% ipython --no-banner

In [1]: import numpy as np

In [2]: import numpy.linalg as la

In [3]: np.set_printoptions(precision=1, suppress=True, linewidth=120)

In [4]: def tidy(a):
   ...:     return np.round(a, 1) + 0
   ...: 

In [5]: K = np.loadtxt("a.csv", delimiter=",")

In [6]: K
Out[6]: 
array([[ 0.4,  0.5,  0.5, -0.7],
       [-1. , -0.1,  0. ,  0.3],
       [ 1.3, -0.1, -1. ,  1. ],
       [ 0.6,  0. , -5.5, -2.2]])

In [7]: # row 3 is much longer than the rest

In [8]: A2 = la.inv(K)

In [9]: tidy(la.det(K) * A2)
Out[9]: 
array([[-0.6, -3.4,  0.3, -0.1],
       [ 9.7,  9.4,  4.2,  0.1],
       [-0.5, -1.8, -1. , -0.5],
       [ 1.2,  3.5,  2.5, -0.3]])

In [10]: (np.abs(A2) > 1e-9).astype(int)
Out[10]: 
array([[1, 1, 1, 1],
       [1, 1, 1, 1],
       [1, 1, 1, 1],
       [1, 1, 1, 1]])

In [11]: tidy(la.inv(A2))
Out[11]: 
array([[ 0.4,  0.5,  0.5, -0.7],
       [-1. , -0.1,  0. ,  0.3],
       [ 1.3, -0.1, -1. ,  1. ],
       [ 0.6,  0. , -5.5, -2.2]])

In [12]: print(tidy(A2))
[[-0.2 -1.   0.1  0. ]
 [ 2.8  2.7  1.2  0. ]
 [-0.2 -0.5 -0.3 -0.1]
 [ 0.3  1.   0.7 -0.1]]

In [13]: tidy(K @ A2)
Out[13]: 
array([[1., 0., 0., 0.],
       [0., 1., 0., 0.],
       [0., 0., 1., 0.],
       [0., 0., 0., 1.]])

In [14]: O, evecs = la.qr(K[:, :1])[0], la.qr(K[:, 1:])[0]

In [15]: s = la.svd(O.T @ evecs, compute_uv=False)

In [16]: (s > 0.9).sum()
Out[16]: np.int64(0)

In [17]: np.allclose(K, K.T)
Out[17]: False

In [18]: print(tidy(np.trace(K)))
-2.9

In [19]: assert K == K.T
ValueError: The truth value of an array with more than one element is ambiguous. Use a.any() or a.all()


In [20]: print(tidy((K + K.T) / 2))
[[ 0.4 -0.2  0.9  0. ]
 [-0.2 -0.1  0.   0.2]
 [ 0.9  0.  -1.  -2.2]
 [ 0.   0.2 -2.2 -2.2]]

In [21]: la.determinant(K)
AttributeError: module 'numpy.linalg' has no attribute 'determinant'


In [22]: Uu, s, Vh = la.svd(K, full_matrices=False)

In [23]: Uu.shape, s.shape, Vh.shape
Out[23]: ((4, 4), (4,), (4, 4))

In [24]: tidy(np.cumsum(s ** 2) / np.sum(s ** 2))
Out[24]: array([0.9, 1. , 1. , 1. ])

In [25]: np.abs(Uu[:, 0]).round(6).argmax()
Out[25]: np.int64(3)

In [26]: np.allclose(Uu * s @ Vh, K)
Out[26]: True

In [27]: tidy(Vh @ Vh.T)
Out[27]: 
array([[1., 0., 0., 0.],
       [0., 1., 0., 0.],
       [0., 0., 1., 0.],
       [0., 0., 0., 1.]])

In [28]: A2 = K / np.sqrt((K ** 2).mean(axis=1, keepdims=True))

In [29]: print(la.matrix_rank(A2) == la.matrix_rank(K))
True

In [30]: la.matrix_rank(K - K.mean(axis=1, keepdims=True))
Out[30]: np.int64(3)

In [31]: print(tidy(K - K.mean(axis=1, keepdims=True)))
[[ 0.2  0.3  0.3 -0.9]
 [-0.8  0.1  0.2  0.5]
 [ 1.  -0.4 -1.3  0.7]
 [ 2.4  1.8 -3.7 -0.4]]

In [32]: f = np.array([5, -1, -4, 3, -4])

In [33]: data = 4 * np.eye(5) + np.outer(f, f)

In [34]: print(data)
[[ 29.  -5. -20.  15. -20.]
 [ -5.   5.   4.  -3.   4.]
 [-20.   4.  20. -12.  16.]
 [ 15.  -3. -12.  13. -12.]
 [-20.   4.  16. -12.  20.]]

In [35]: vec = np.ones(5)

In [36]: for _ in range(3):
    ...:     vec = data @ vec
    ...:     vec /= la.norm(vec)
    ...:     print(round(vec @ data @ vec, 1))
    ...: 
36.5
70.8
71.0

In [37]: tidy(vec)
Out[37]: array([-0.6,  0.1,  0.5, -0.4,  0.5])
